$ python3 -q
>>> import numpy as np
>>> from numpy import linalg as LA
>>> np.set_printoptions(precision=1, suppress=True, linewidth=140)
>>> X = np.array([[0, 0, 2, 1, 0, 1, 2, 2],
...     [2, 0, -1, -1, -2, 0, -2, 1],
...     [1, -1, 2, 0, -2, -1, -2, -2],
...     [2, -2, -2, 0, 1, -2, -1, 1],
...     [-2, 0, 2, 0, 1, 1, -1, 0],
...     [2, -1, 1, -1, -1, -1, 2, -1],
...     [0, -1, 2, 0, 2, 0, -1, -1],
...     [2, -1, -1, -2, 2, 0, -1, 1]])
>>> X
array([[ 0,  0,  2,  1,  0,  1,  2,  2],
       [ 2,  0, -1, -1, -2,  0, -2,  1],
       [ 1, -1,  2,  0, -2, -1, -2, -2],
       [ 2, -2, -2,  0,  1, -2, -1,  1],
       [-2,  0,  2,  0,  1,  1, -1,  0],
       [ 2, -1,  1, -1, -1, -1,  2, -1],
       [ 0, -1,  2,  0,  2,  0, -1, -1],
       [ 2, -1, -1, -2,  2,  0, -1,  1]])
>>> x = np.array([3, 0, -1, -2, -3, -1, 3, -2])
>>> y = X @ x
>>> coef, lr = np.zeros(8), 1 / LA.norm(X, 2) ** 2
>>> for i in range(30):
...     coef -= lr * X.T @ (X @ coef - y)
...     if i % 10 == 0: print(i, round(LA.norm(X @ coef - y), 1))
... 
0 12.7
10 1.3
20 0.3
>>> coef
array([ 3. ,  0.2, -0.9, -2. , -3. , -1.2,  3. , -1.9])
>>> LA.norm(X, axis=1)
array([3.7, 3.9, 4.4, 4.4, 3.3, 3.7, 3.3, 4. ])
>>> round(LA.norm(X) ** 2 / LA.norm(X, 2) ** 2, 1)
np.float64(2.8)
>>> np.round(LA.norm(X, "nuc"), 1)
np.float64(26.1)
>>> LA.norm(X, axis=1).argmax()
np.int64(2)
>>> f = np.array([0, -7, -6, -7, 7, 0, -6, -5])
>>> A2 = X + np.outer(f, np.eye(8)[2])
>>> np.round(LA.det(A2) / LA.det(X), 1), np.round(1 + LA.solve(X, f)[2], 1)
(np.float64(-17.0), np.float64(-17.0))
>>> LA.matrix_rank(LA.inv(A2) - LA.inv(X), tol=1e-8)
np.int64(1)
>>> A2
array([[ 0.,  0.,  2.,  1.,  0.,  1.,  2.,  2.],
       [ 2.,  0., -8., -1., -2.,  0., -2.,  1.],
       [ 1., -1., -4.,  0., -2., -1., -2., -2.],
       [ 2., -2., -9.,  0.,  1., -2., -1.,  1.],
       [-2.,  0.,  9.,  0.,  1.,  1., -1.,  0.],
       [ 2., -1.,  1., -1., -1., -1.,  2., -1.],
       [ 0., -1., -4.,  0.,  2.,  0., -1., -1.],
       [ 2., -1., -6., -2.,  2.,  0., -1.,  1.]])
